$ ipython --no-banner

In [1]: import numpy as np

In [2]: import numpy.linalg as la

In [3]: np.set_printoptions(suppress=True, linewidth=200)

In [4]: rd = lambda a: np.round(a, 3) + 0

In [5]: A = np.load("w.npy")

In [6]: A
Out[6]: 
array([[ 1, -1,  1, -1, -1,  1, -1,  1],
       [ 1,  1, -1, -1, -1, -1,  1,  1],
       [ 1,  1,  1,  1,  1,  1,  1,  1],
       [ 1,  1,  1,  1, -1, -1, -1, -1]])

In [7]: u = np.array([3, 1])

In [8]: np.polyval(u, A[2])
Out[8]: array([4, 4, 4, 4, 4, 4, 4, 4])

In [9]: np.correlate(A[2], A[0], "full")
Out[9]: array([ 1,  0,  1,  0, -1,  0, -1,  0, -1,  0, -1,  0,  1,  0,  1])

In [10]: M2 = np.array([[3, -5, 1, 2]])

In [11]: F = M2.T @ M2

In [12]: F
Out[12]: 
array([[  9, -15,   3,   6],
       [-15,  25,  -5, -10],
       [  3,  -5,   1,   2],
       [  6, -10,   2,   4]])

In [13]: W1 = np.array([[0, -3], [-1, -2], [0, -1], [2, -2]])

In [14]: coef = np.array([2, 2])

In [15]: hid = np.maximum(F @ W1 + coef, 0)

In [16]: hid
Out[16]: 
array([[29,  0],
       [ 0, 22],
       [11,  0],
       [20,  0]])

In [17]: (hid > 0).astype(int)
Out[17]: 
array([[1, 0],
       [0, 1],
       [1, 0],
       [1, 0]])

In [18]: cent = np.array([[3, 3, 0], [0, -2, -1]])

In [19]: (hid @ cent).round(6).argmax(axis=1)
Out[19]: array([0, 0, 0, 0])

In [20]: K = np.load("arr.npy")

In [21]: K
Out[21]: 
array([[-0.1  ,  0.3  ,  0.6  ,  1.6  ,  1.4  , -0.2  , -0.7  , -0.3  ],
       [ 0.4  , -0.9  , -2.   , -0.2  , -1.8  , -1.   , -1.2  ,  0.6  ],
       [ 1.   ,  1.   ,  0.3  ,  0.2  , -0.4  , -0.6  ,  2.2  , -1.2  ],
       [ 0.   ,  0.2  ,  2.6  ,  0.6  , -0.5  , -0.2  , -0.5  , -1.7  ],
       [ 1.   , -0.7  , -0.7  ,  0.   ,  0.2  ,  0.   , -0.8  , -0.9  ],
       [-0.9  ,  0.2  ,  0.8  ,  1.7  ,  0.1  , -0.1  ,  0.2  ,  1.5  ],
       [-1.   , -0.4  ,  0.3  ,  0.3  , -2.1  ,  1.4  ,  0.   ,  1.8  ],
       [-0.106,  0.302,  0.579,  1.577,  1.4  , -0.192, -0.674, -0.3  ]])

In [22]: rng = np.random.default_rng(701)

In [23]: lab = rng.permutation(8)

In [24]: M2 = K[:, lab] * rng.choice([-1, 1], 8)

In [25]: M2
Out[25]: 
array([[ 0.3  , -1.4  ,  0.7  ,  0.1  , -0.6  ,  0.2  ,  0.3  , -1.6  ],
       [-0.9  ,  1.8  ,  1.2  , -0.4  ,  2.   ,  1.   , -0.6  ,  0.2  ],
       [ 1.   ,  0.4  , -2.2  , -1.   , -0.3  ,  0.6  ,  1.2  , -0.2  ],
       [ 0.2  ,  0.5  ,  0.5  , -0.   , -2.6  ,  0.2  ,  1.7  , -0.6  ],
       [-0.7  , -0.2  ,  0.8  , -1.   ,  0.7  , -0.   ,  0.9  , -0.   ],
       [ 0.2  , -0.1  , -0.2  ,  0.9  , -0.8  ,  0.1  , -1.5  , -1.7  ],
       [-0.4  ,  2.1  , -0.   ,  1.   , -0.3  , -1.4  , -1.8  , -0.3  ],
       [ 0.302, -1.4  ,  0.674,  0.106, -0.579,  0.192,  0.3  , -1.577]])

In [26]: left, _, vt = la.svd(K.T @ M2)

In [27]: lab
Out[27]: array([1, 4, 6, 0, 2, 5, 7, 3])

In [28]: rd(np.trace(K))
Out[28]: np.float64(-0.3)

In [29]: assert K == K.T
Traceback (most recent call last):
  Cell In[29], line 1
    assert K == K.T
ValueError: The truth value of an array with more than one element is ambiguous. Use a.any() or a.all()


In [30]: np.allclose(K @ K.T, K.T @ K)
Out[30]: False

In [31]: K.inv()
Traceback (most recent call last):
  Cell In[31], line 1
    K.inv()
AttributeError: 'numpy.ndarray' object has no attribute 'inv'


In [32]: data = np.loadtxt("a.csv", delimiter=",")

In [33]: data
Out[33]: 
array([[  5.773,  -7.73 ,   4.36 ],
       [ 14.938,  -4.484,  -7.245],
       [ -7.122,  13.565,   1.391],
       [ -5.79 ,  24.111,   0.347],
       [  1.728,  -8.78 ,  -5.224],
       [  2.662,  18.039,  -9.382],
       [-10.379,  -8.378,  -4.717],
       [ -3.488,   0.257,   0.906],
       [ -2.649,   0.624,  -5.492],
       [  1.859,   3.709,   5.536],
       [  1.221,  -6.123,   0.5  ],
       [  2.251, -17.666,  -1.895],
       [ -9.082,  -3.269,  -7.971],
       [-10.783,  10.975,   2.209],
       [  3.317,  -3.882,   3.343],
       [-11.483,  16.342,  -0.671],
       [  2.757,   8.609,  -1.354],
       [ -2.161,   0.481,  -2.612],
       [ -8.848,   3.974,  -7.25 ],
       [  8.696,   1.074,   3.047],
       [-14.766,  21.063,   0.389],
       [ -6.314,   3.61 ,  -0.699],
       [  4.19 ,   8.112,  -2.597],
       [  2.203, -10.436,  11.037],
       [  3.175,  -9.652,   3.692],
       [ -6.489,  -8.945,   3.396],
       [  6.687,  -4.142,  -1.021],
       [ -4.113,  -5.213,  -5.6  ]])

In [34]: lab = data[:, 0] > np.median(data[:, 0])

In [35]: u = data[lab].mean(axis=0) - data[~lab].mean(axis=0)

In [36]: rd((((data - data.mean(axis=0)) @ u > 0) == lab).mean())
Out[36]: np.float64(0.857)

In [37]: rd(u)
Out[37]: array([11.78 , -7.325,  2.084])

In [38]: ((data - data.mean(axis=0)) @ u > 0).astype(int)
Out[38]: array([1, 1, 0, 0, 1, 0, 0, 0, 0, 1, 1, 1, 0, 0, 1, 0, 0, 0, 0, 1, 0, 0, 1, 1, 1, 1, 1, 1])

In [39]: np.argsort(-np.abs(u).round(6), kind="stable")
Out[39]: array([0, 1, 2])

In [40]: cent = data[[0, 26]].astype(float)

In [41]: for _ in range(4):
    ...:     lab = la.norm(data[:, None] - cent, axis=-1).argmin(axis=1)
    ...:     cent = np.array([data[lab == j].mean(axis=0) for j in range(2)])
    ...: 

In [42]: lab
Out[42]: array([0, 0, 1, 1, 0, 1, 0, 1, 1, 1, 0, 0, 1, 1, 0, 1, 1, 1, 1, 0, 1, 1, 1, 0, 0, 0, 0, 0])

In [43]: np.bincount(lab)
Out[43]: array([13, 15])

In [44]: rd(cent)
Out[44]: 
array([[ 2.231, -7.258,  0.283],
       [-4.735,  8.68 , -1.817]])

In [45]: t = np.radians(72)

In [46]: Rm = np.eye(3)

In [47]: Rm[0, 0] = Rm[2, 2] = np.cos(t)

In [48]: Rm[0, 2], Rm[2, 0] = -np.sin(t), np.sin(t)

In [49]: rd(Rm)
Out[49]: 
array([[ 0.309,  0.   , -0.951],
       [ 0.   ,  1.   ,  0.   ],
       [ 0.951,  0.   ,  0.309]])

In [50]: M2 = cent @ Rm.T

In [51]: rd(la.svd(cent, compute_uv=False)), rd(la.svd(M2, compute_uv=False))
Out[51]: (array([12.513,  1.49 ]), array([12.513,  1.49 ]))

In [52]: np.allclose(cent @ cent.T, M2 @ M2.T)
Out[52]: True

In [53]: rd(np.abs(M2 - cent).max(axis=0))
Out[53]: array([4.999, 0.   , 3.248])

In [54]: np.allclose(la.norm(cent, axis=1), la.norm(M2, axis=1))
Out[54]: True

In [55]: lab = rng.permutation(3)

In [56]: lab
Out[56]: array([1, 2, 0])

In [57]: M2 = Rm[lab][:, lab]

In [58]: np.allclose(M2, Rm)
Out[58]: False

In [59]: rd(np.sort(np.abs(la.eigvals(M2))))
Out[59]: array([1., 1., 1.])

In [60]: rd(np.trace(M2))
Out[60]: np.float64(1.618)

In [61]: rd(M2)
Out[61]: 
array([[ 1.   ,  0.   ,  0.   ],
       [ 0.   ,  0.309,  0.951],
       [ 0.   , -0.951,  0.309]])

In [62]: rd(np.diag(M2))
Out[62]: array([1.   , 0.309, 0.309])

In [63]: J = np.loadtxt("sample1.csv", delimiter=",")

In [64]: J
Out[64]: 
array([[ 0.,  5., -1.,  5.,  0., -3.,  0.],
       [-4., -2., -3., -5., -5.,  0.,  0.],
       [-2., -5., -2.,  5., -4., -4., -3.],
       [-5.,  5.,  4., -4.,  1., -4., -1.],
       [-1., -3., -3.,  0., -2.,  4., -1.],
       [-5., -1.,  4., -1.,  3.,  0.,  5.],
       [ 0.,  2.,  3., -1.,  0.,  3.,  1.]])

In [65]: lab = rng.permutation(7)

In [66]: M2 = J[:, lab] * rng.choice([-1, 1], 7)

In [67]: M2
Out[67]: 
array([[-1., -5.,  0.,  5., -0., -3.,  0.],
       [-3.,  5., -5., -2.,  4.,  0.,  0.],
       [-2., -5., -4., -5.,  2., -4., -3.],
       [ 4.,  4.,  1.,  5.,  5., -4., -1.],
       [-3., -0., -2., -3.,  1.,  4., -1.],
       [ 4.,  1.,  3., -1.,  5.,  0.,  5.],
       [ 3.,  1.,  0.,  2., -0.,  3.,  1.]])

In [68]: left, _, vt = la.svd(J.T @ M2)

In [69]: rd(la.lstsq(J, M2)[0])
Out[69]: 
array([[ 0.,  0.,  0.,  0., -1.,  0.,  0.],
       [ 0.,  0.,  0.,  1.,  0.,  0.,  0.],
       [ 1.,  0.,  0.,  0.,  0.,  0.,  0.],
       [ 0., -1.,  0.,  0.,  0.,  0.,  0.],
       [ 0.,  0.,  1.,  0.,  0.,  0.,  0.],
       [ 0.,  0.,  0.,  0.,  0.,  1.,  0.],
       [ 0.,  0.,  0.,  0.,  0.,  0.,  1.]])

In [70]: rd(left @ vt)
Out[70]: 
array([[ 0.,  0.,  0.,  0., -1.,  0.,  0.],
       [ 0.,  0.,  0.,  1.,  0.,  0.,  0.],
       [ 1.,  0.,  0.,  0.,  0.,  0.,  0.],
       [ 0., -1.,  0.,  0.,  0.,  0.,  0.],
       [ 0.,  0.,  1.,  0.,  0.,  0.,  0.],
       [ 0.,  0.,  0.,  0.,  0.,  1.,  0.],
       [ 0.,  0.,  0.,  0.,  0.,  0.,  1.]])

In [71]: lab
Out[71]: array([2, 3, 4, 1, 0, 5, 6])

In [72]: x = np.array([-1, 2, 5])

In [73]: rhs = data @ x

In [74]: rd(la.pinv(data) @ data)
Out[74]: 
array([[1., 0., 0.],
       [0., 1., 0.],
       [0., 0., 1.]])

In [75]: rd(la.lstsq(data, rhs)[0])
Out[75]: array([-1.,  2.,  5.])

In [76]: rd(la.solve(data.T @ data, data.T @ rhs))
Out[76]: array([-1.,  2.,  5.])

In [77]: rhs = rhs + 0.05 * rng.normal(size=28)

In [78]: rd(rhs)
Out[78]: 
array([  0.572, -60.097,  41.242,  55.788, -45.319, -13.56 , -29.924,   8.483, -23.558,  33.197, -11.024, -47.146, -37.269,  43.763,   5.68 ,  40.87 ,   7.691, -10.035, -19.481,   8.579,  58.779,
        10.029,  -0.986,  32.058,  -4.009,   5.596, -20.108, -34.336])

In [79]: coef, *_ = la.lstsq(data, rhs)

In [80]: rd(data.T @ (rhs - data @ coef))
Out[80]: array([0., 0., 0.])

In [81]: coef.round()
Out[81]: array([-1.,  2.,  5.])

In [82]: [round(float(la.norm(la.solve(data.T @ data + lam * np.eye(3), data.T @ rhs))), 2) for lam in (0, 1, 10, 100)]
Out[82]: [5.48, 5.47, 5.39, 4.76]

In [83]: rd(coef)
Out[83]: array([-1.001,  2.   ,  4.999])

In [84]: rd(la.norm(rhs - data @ coef))
Out[84]: np.float64(0.264)
